$ python -q
>>> import numpy as np
>>> import numpy.linalg as la
>>> np.set_printoptions(precision=2, suppress=True, linewidth=120, legacy="1.25")
>>> rng = np.random.default_rng(861)
>>> labels = rng.integers(0, 2, 11)
>>> F = np.triu((labels[:, None] == labels) & (rng.random((11, 11)) < 0.8), 1).astype(int)
>>> F += F.T
>>> F
array([[0, 1, 1, 0, 0, 0, 1, 1, 0, 1, 0],
       [1, 0, 1, 0, 0, 0, 1, 1, 0, 1, 0],
       [1, 1, 0, 0, 0, 0, 1, 1, 0, 1, 0],
       [0, 0, 0, 0, 1, 1, 0, 0, 1, 0, 0],
       [0, 0, 0, 1, 0, 0, 0, 0, 1, 0, 1],
       [0, 0, 0, 1, 0, 0, 0, 0, 0, 0, 1],
       [1, 1, 1, 0, 0, 0, 0, 1, 0, 0, 0],
       [1, 1, 1, 0, 0, 0, 1, 0, 0, 1, 0],
       [0, 0, 0, 1, 1, 0, 0, 0, 0, 0, 1],
       [1, 1, 1, 0, 0, 0, 0, 1, 0, 0, 0],
       [0, 0, 0, 0, 1, 1, 0, 0, 1, 0, 0]])
>>> # null space of dimension 2
>>> np.argsort(-la.norm(F, axis=0).round(6), kind="stable")[:3]
array([0, 1, 2])
>>> la.cond(F) > 100
True
>>> la.matrix_rank(F, rtol=0.1)
8
>>> [round(float(x), 2) for x in la.svd(F, compute_uv=False)[:3]]
[4.7, 2.86, 2.18]
>>> W1 = np.array([[2, 3],
...     [0, 2],
...     [1, 2],
...     [3, 1],
...     [-2, 3],
...     [2, -2],
...     [-2, 1],
...     [-3, 1],
...     [3, -1],
...     [-1, 3],
...     [-1, 3]])
>>> b = np.array([0, 2])
>>> hid = np.maximum(F @ W1 + b, 0)
>>> hid
array([[ 0, 11],
       [ 0, 12],
       [ 0, 12],
       [ 3,  2],
       [ 5,  5],
       [ 2,  6],
       [ 0, 10],
       [ 0, 13],
       [ 0,  9],
       [ 0, 10],
       [ 3,  2]])
>>> la.matrix_rank(hid)
2
>>> C = np.array([[3, -4], [4, -5]])
>>> W1 @ C
array([[ 18, -23],
       [  8, -10],
       [ 11, -14],
       [ 13, -17],
       [  6,  -7],
       [ -2,   2],
       [ -2,   3],
       [ -5,   7],
       [  5,  -7],
       [  9, -11],
       [  9, -11]])
>>> (hid @ C).round(6).argmax(axis=1)
array([0, 0, 0, 0, 0, 0, 0, 0, 0, 0, 0])
>>> hid @ C
array([[ 44, -55],
       [ 48, -60],
       [ 48, -60],
       [ 17, -22],
       [ 35, -45],
       [ 30, -38],
       [ 40, -50],
       [ 52, -65],
       [ 36, -45],
       [ 40, -50],
       [ 17, -22]])
>>> data = np.load("dump.npy")
>>> data
array([[-2,  0,  0,  0,  0,  0,  0,  0,  0,  0,  0],
       [-1, -3,  0,  0,  0,  0,  0,  0,  0,  0,  0],
       [-3, -2,  2,  0,  0,  0,  0,  0,  0,  0,  0],
       [-1,  0,  3, -3,  0,  0,  0,  0,  0,  0,  0],
       [-3, -3,  0, -1, -2,  0,  0,  0,  0,  0,  0],
       [-3,  0,  1,  1,  3,  0,  0,  0,  0,  0,  0],
       [ 1,  0,  3, -2, -3, -1,  3,  0,  0,  0,  0],
       [-2, -1, -3, -2,  2,  0, -1, -1,  0,  0,  0],
       [ 1,  0, -2, -2, -1,  2, -3,  2,  3,  0,  0],
       [ 0, -1,  0, -1,  1,  1,  0,  3,  2,  0,  0],
       [-3, -3, -2,  2, -1,  0, -1,  1,  0, -1, -1]])
>>> # columns 9 and 10 are equal
>>> x0 = np.array([2, 1, 3, 2, 3, 1, 3, 3, 3, 1, 3])
>>> a = np.maximum(data @ x0, 0)
>>> np.flatnonzero(a > 1e-9)
array([3, 5, 6, 9])
>>> np.tanh(data @ x0)
array([-1.  , -1.  , -0.96,  0.76, -1.  ,  1.  ,  1.  , -1.  , -1.  ,  1.  , -1.  ])
>>> data.T @ a
array([-19, -16,  29, -23,  22,  10,  18,  48,  32,   0,   0])
>>> np.maximum(data @ (3 * x0), 0)
array([ 0,  0,  0,  3,  0, 24, 18,  0,  0, 48,  0])
>>> x0 = np.array([0, 2, 1, 2, 0, 1, 3, 0, 0, 3, 0])
>>> la.norm(data @ x0) <= la.norm(data, 2) * la.norm(x0) + 1e-9
True
>>> np.sign((data @ x0).round(6))
array([ 0, -1, -1, -1, -1,  1,  1, -1, -1, -1, -1])
>>> data @ x0
array([  0,  -6,  -2,  -3,  -8,   3,   7, -12, -13,  -3, -10])
>>> np.einsum("ij,j->i", data, x0)
array([  0,  -6,  -2,  -3,  -8,   3,   7, -12, -13,  -3, -10])
>>> data * x0
array([[ 0,  0,  0,  0,  0,  0,  0,  0,  0,  0,  0],
       [ 0, -6,  0,  0,  0,  0,  0,  0,  0,  0,  0],
       [ 0, -4,  2,  0,  0,  0,  0,  0,  0,  0,  0],
       [ 0,  0,  3, -6,  0,  0,  0,  0,  0,  0,  0],
       [ 0, -6,  0, -2,  0,  0,  0,  0,  0,  0,  0],
       [ 0,  0,  1,  2,  0,  0,  0,  0,  0,  0,  0],
       [ 0,  0,  3, -4,  0, -1,  9,  0,  0,  0,  0],
       [ 0, -2, -3, -4,  0,  0, -3,  0,  0,  0,  0],
       [ 0,  0, -2, -4,  0,  2, -9,  0,  0,  0,  0],
       [ 0, -2,  0, -2,  0,  1,  0,  0,  0,  0,  0],
       [ 0, -6, -2,  4,  0,  0, -3,  0,  0, -3,  0]])
